$ python -q
>>> import numpy as np
>>> np.set_printoptions(suppress=True, linewidth=200)
>>> A = np.load("case13.npy")
>>> A.round(1)
array([[0.5, 0. , 0.2, 0.2],
       [0. , 1. , 0. , 0. ],
       [0.2, 0.2, 0.5, 0. ],
       [0. , 0. , 0.3, 0.7]])
>>> out = np.array([[2, 0], [0, 2], [1, 1], [1, 2]])
>>> np.round(A @ out, 1)
array([[1.5, 0.8],
       [0. , 2. ],
       [1. , 1. ],
       [1. , 1.7]])
>>> F = np.load("block15.npy")
>>> F.round(1) + 0
array([[ 1. , -0.1,  0. ],
       [-0.1,  0. , -0.1],
       [ 0. , -0.1,  1. ]])
>>> np.round(np.linalg.norm(F[1] - F[2]), 1)
np.float64(1.1)
>>> round(np.linalg.norm(F, 1), 1), round(np.linalg.norm(F, np.inf), 1)
(np.float64(1.1), np.float64(1.1))
>>> np.round(np.linalg.norm(F, 2), 1)
np.float64(1.0)
>>> round(np.linalg.norm(F) ** 2 / np.linalg.norm(F, 2) ** 2, 1)
np.float64(2.0)
>>> np.round(np.linalg.norm(F, "nuc"), 1)
np.float64(2.0)
>>> ev, V = np.linalg.eigh(F)
>>> vec = np.array([1, 0, 1])
>>> round(float(vec @ F @ vec / (vec @ vec)), 1), round(ev[0], 1), round(ev[-1], 1)
(1.0, np.float64(0.0), np.float64(1.0))
>>> round(np.abs(F).sum(axis=1).max(), 1), round(np.abs(ev).max(), 1)
(np.float64(1.1), np.float64(1.0))
>>> np.round(V * np.maximum(ev, 0) @ V.T, 1) + 0
array([[ 1. , -0.1,  0. ],
       [-0.1,  0. , -0.1],
       [ 0. , -0.1,  1. ]])
>>> round(np.linalg.norm(F, 2) / np.linalg.norm(F), 1)
np.float64(0.7)
>>> np.linalg.matrix_rank(F, rtol=0.1)
np.int64(2)
>>> [round(float(x), 1) for x in np.linalg.svd(F, compute_uv=False)[:3]]
[1.0, 1.0, 0.0]
>>> U, sv, VT = np.linalg.svd(F)
>>> np.argmax(sv[:-1] / (sv[1:] + 1e-6)) + 1
np.int64(2)
>>> out = U[:, :2] @ np.diag(sv[:2]) @ VT[:2]
>>> round(float(np.linalg.norm(F - out) / np.linalg.norm(F)), 1)
0.0
>>> np.linalg.matrix_rank(F, rtol=0.05)
np.int64(2)
